% python3 -q
>>> import numpy as np
>>> np.set_printoptions(precision=4, suppress=True, linewidth=120)
>>> A = np.loadtxt("sample12.csv", delimiter=",")
>>> A
array([[ 1.,  3.,  1., -3.,  0., -2., -1.,  0.],
       [ 3., -3., -2.,  2.,  1.,  0.,  3.,  3.],
       [ 2.,  3., -1.,  2.,  1., -1.,  1.,  2.],
       [-3.,  1.,  3.,  0., -3.,  1., -3., -3.],
       [ 0.,  0.,  0.,  0., -2.,  3., -1., -2.],
       [ 0.,  0.,  0.,  0., -3.,  1.,  3.,  0.],
       [ 0.,  0.,  0.,  0., -1., -1., -2.,  3.],
       [ 0.,  0.,  0.,  0., -3.,  1., -2., -3.]])
>>> A2 = np.linalg.inv(A)
>>> np.round(np.linalg.det(A) * A2, 4) + 0
array([[ 5576.,  7544.,   820.,  3444.,  2740., -2512., -2093.,   727.],
       [    0., -3444.,  3444., -1148.,  1512.,  1064.,    63.,  -945.],
       [ 5576.,  8692.,  -328., 10332.,  1760., -1756., -2947., -5979.],
       [-2788.,  1968.,  3608.,  3444., -2224., -1152., -1022.,  1390.],
       [    0.,     0.,     0.,     0.,  1428., -3332., -2380., -3332.],
       [    0.,     0.,     0.,     0.,  8568.,  -476.,   357., -5355.],
       [    0.,     0.,     0.,     0., -1428.,  3332., -2499., -1547.],
       [    0.,     0.,     0.,     0.,  2380.,   952.,  4165., -3927.]])
>>> np.round(np.linalg.cond(A), 4)
np.float64(10.6287)
>>> np.round(A @ A2, 4) + 0
array([[1., 0., 0., 0., 0., 0., 0., 0.],
       [0., 1., 0., 0., 0., 0., 0., 0.],
       [0., 0., 1., 0., 0., 0., 0., 0.],
       [0., 0., 0., 1., 0., 0., 0., 0.],
       [0., 0., 0., 0., 1., 0., 0., 0.],
       [0., 0., 0., 0., 0., 1., 0., 0.],
       [0., 0., 0., 0., 0., 0., 1., 0.],
       [0., 0., 0., 0., 0., 0., 0., 1.]])
>>> round(np.linalg.slogdet(A)[0], 4)
np.float64(1.0)
>>> np.allclose(A, A.T)
False
>>> A @ A
array([[ 21.,  -6., -15.,   5.,  20.,  -7.,  14.,  17.],
       [-16.,  14.,  17., -19., -25.,   1., -33., -21.],
       [  3.,  -4.,   3.,  -2., -10.,   2., -10.,  -4.],
       [  6.,  -3.,  -8.,  17.,  19.,  -5.,  27.,  15.],
       [  0.,   0.,   0.,   0.,   2.,  -4.,  17.,   7.],
       [  0.,   0.,   0.,   0.,   0., -11.,   0.,  15.],
       [  0.,   0.,   0.,   0.,  -2.,   1.,  -4., -13.],
       [  0.,   0.,   0.,   0.,  14.,  -9.,  16.,   9.]])
>>> np.linalg.determinant(A)
Traceback (most recent call last):
  File "<python-input-11>", line 1, in <module>
    np.linalg.determinant(A)
    ^^^^^^^^^^^^^^^^^^^^^
AttributeError: module 'numpy.linalg' has no attribute 'determinant'
>>> np.trace(A)
np.float64(-9.0)
>>> np.round(np.linalg.det(A), 4)
np.float64(19516.0)
>>> (A - A.T) / 2
array([[ 0. ,  0. , -0.5,  0. ,  0. , -1. , -0.5,  0. ],
       [ 0. ,  0. , -2.5,  0.5,  0.5,  0. ,  1.5,  1.5],
       [ 0.5,  2.5,  0. , -0.5,  0.5, -0.5,  0.5,  1. ],
       [ 0. , -0.5,  0.5,  0. , -1.5,  0.5, -1.5, -1.5],
       [ 0. , -0.5, -0.5,  1.5,  0. ,  3. ,  0. ,  0.5],
       [ 1. ,  0. ,  0.5, -0.5, -3. ,  0. ,  2. , -0.5],
       [ 0.5, -1.5, -0.5,  1.5,  0. , -2. ,  0. ,  2.5],
       [ 0. , -1.5, -1. ,  1.5, -0.5,  0.5, -2.5,  0. ]])
>>> np.allclose(A @ A.T, A.T @ A)
False
>>> assert A == A.T
Traceback (most recent call last):
  File "<python-input-16>", line 1, in <module>
    assert A == A.T
           ^^^^^^^^
ValueError: The truth value of an array with more than one element is ambiguous. Use a.any() or a.all()
>>> F = np.load("mat.npy")
>>> F
array([[ 0,  1,  0,  5, -4,  0,  1, -2],
       [-1,  0,  4,  0, -3,  2, -1, -1],
       [ 0, -4,  0,  1, -2, -2,  1,  3],
       [-5,  0, -1,  0, -6,  0,  5, -5],
       [ 4,  3,  2,  6,  0, -3,  1, -1],
       [ 0, -2,  2,  0,  3,  0, -1,  0],
       [-1,  1, -1, -5, -1,  1,  0, -1],
       [ 2,  1, -3,  5,  1,  0,  1,  0]])
>>> # antisymmetric, zero diagonal
>>> def softmax(z):
...     e = np.exp(z - z.max(axis=-1, keepdims=True))
...     return e / e.sum(axis=-1, keepdims=True)
... 
>>> softmax(F[0] + 4)
array([0.0064, 0.0173, 0.0064, 0.9453, 0.0001, 0.0064, 0.0173, 0.0009])
>>> np.round(softmax(10 * F[0]), 4) + 0
array([0., 0., 0., 1., 0., 0., 0., 0.])
>>> softmax(F).sum(axis=1)
array([1., 1., 1., 1., 1., 1., 1., 1.])
>>> softmax(F[0])
array([0.0064, 0.0173, 0.0064, 0.9453, 0.0001, 0.0064, 0.0173, 0.0009])
>>> scores = F @ F.T / np.sqrt(8)
>>> softmax(scores).round(6).argmax(axis=1)
array([0, 1, 2, 3, 4, 5, 6, 7])
>>> softmax(scores)[0] @ F
array([-0.1975,  0.9832, -0.0174,  4.7452, -4.0327, -0.0568,  1.2189, -2.1449])
>>> np.round(softmax(scores + np.triu(np.full(scores.shape, -np.inf), 1)), 4) + 0
array([[1.    , 0.    , 0.    , 0.    , 0.    , 0.    , 0.    , 0.    ],
       [0.0012, 0.9988, 0.    , 0.    , 0.    , 0.    , 0.    , 0.    ],
       [0.    , 0.    , 1.    , 0.    , 0.    , 0.    , 0.    , 0.    ],
       [0.    , 0.    , 0.    , 1.    , 0.    , 0.    , 0.    , 0.    ],
       [0.    , 0.    , 0.    , 0.    , 1.    , 0.    , 0.    , 0.    ],
       [0.    , 0.0017, 0.0024, 0.    , 0.0006, 0.9952, 0.    , 0.    ],
       [0.    , 0.    , 0.    , 0.007 , 0.    , 0.    , 0.9929, 0.    ],
       [0.0015, 0.    , 0.    , 0.    , 0.1456, 0.    , 0.    , 0.8529]])
>>> x0 = np.array([0, 0, 0, 1, 1, 0, 1, 1])
>>> target = F @ x0
>>> beta, lr = np.zeros(8), 1 / np.linalg.norm(F, 2) ** 2
>>> for i in range(20):
...     beta -= lr * F.T @ (F @ beta - target)
...     if i % 5 == 0: print(i, round(np.linalg.norm(F @ beta - target), 4))
... 
0 4.1453
5 1.72
10 1.2527
15 1.0747
>>> np.round(np.linalg.cond(F), 4)
np.float64(15.6041)
>>> beta
array([ 0.3022, -0.389 , -0.321 ,  0.9162,  0.754 , -0.4002,  0.2549,  0.3679])
>>> A2 = F / np.sqrt((F ** 2).mean(axis=1, keepdims=True))
>>> np.linalg.matrix_rank(F - F.mean(axis=1, keepdims=True))
np.int64(7)
>>> A2[2]
array([ 0.    , -1.9124,  0.    ,  0.4781, -0.9562, -0.9562,  0.4781,  1.4343])
>>> s = 20 * 0.2 ** np.arange(5)
>>> rng = np.random.default_rng(381)
>>> feats = rng.normal(size=(34, 5)) * rng.permutation(s)
>>> feats
array([[  3.5549,  -0.0222,  -3.9585,  -0.0876,   0.9105],
       [  4.385 ,   0.0216,  13.8481,  -0.2602,  -0.7868],
       [ -2.6046,  -0.0502, -17.9895,   0.2033,  -0.9032],
       [  3.3939,  -0.0257,  -2.5364,   0.1917,   0.5088],
       [ -0.9835,   0.0112,  -3.4126,  -0.167 ,  -0.1506],
       [ -2.166 ,  -0.0061, -17.4582,  -0.0536,   0.4197],
       [ -2.5132,  -0.0036,   2.6957,   0.1027,  -1.3217],
       [ -2.0005,   0.0496,   0.9246,  -0.2318,  -0.7707],
       [  9.3297,  -0.0366,  14.6731,   0.0451,   1.8158],
       [ -3.373 ,   0.0202,  16.2194,  -0.0323,  -0.5104],
       [-10.8445,   0.0116, -18.1593,   0.111 ,  -1.1947],
       [ -3.5341,  -0.0402,  19.5639,  -0.3158,  -0.0867],
       [  2.3849,  -0.0024,  36.8313,  -0.0582,  -0.688 ],
       [  0.8686,  -0.0461, -19.6996,   0.0895,  -1.8514],
       [  0.5184,  -0.0255,  -5.4104,  -0.0275,  -0.6788],
       [  2.8695,  -0.0587,  -0.9237,  -0.0896,  -0.6977],
       [ -2.1795,  -0.0181,  20.1844,  -0.1559,   0.0877],
       [ -4.912 ,  -0.0435,  12.048 ,   0.176 ,  -1.5054],
       [ -3.6861,  -0.0015,  -2.9755,  -0.0457,  -0.2781],
       [ -2.3223,  -0.0315, -17.3123,  -0.04  ,  -0.3478],
       [  1.7277,  -0.0036,   7.404 ,  -0.0028,   0.9542],
       [  0.8526,   0.0324, -27.3804,   0.0909,   0.5121],
       [ -2.2027,  -0.0162, -22.6583,   0.1062,   0.3436],
       [ -5.4254,  -0.0506, -47.0835,   0.605 ,  -0.1025],
       [ -1.0407,  -0.0078,  -3.7396,  -0.2068,   0.7922],
       [  0.8397,   0.0192,  -2.1996,  -0.0225,   0.5183],
       [  2.2926,  -0.0324, -12.6753,  -0.3123,   0.1992],
       [ -3.6886,   0.0196,  21.6371,   0.0853,   2.1384],
       [ -1.3155,  -0.0155,  -6.1901,   0.3854,  -0.4471],
       [  2.2083,   0.0352, -17.6086,  -0.1879,  -0.4936],
       [  0.2719,   0.0003, -39.5431,   0.1566,   0.1073],
       [ -2.9239,  -0.0384, -20.7512,  -0.0915,  -1.1077],
       [ -2.6221,   0.0238,   2.8559,   0.0986,  -2.2635],
       [ -0.075 ,   0.0017,  19.187 ,   0.0517,  -0.0946]])
>>> # column 2 is much longer than the rest
>>> A2 = feats / np.sqrt((feats ** 2).mean(axis=1, keepdims=True))
>>> np.linalg.matrix_rank(feats - feats.mean(axis=1, keepdims=True))
np.int64(4)
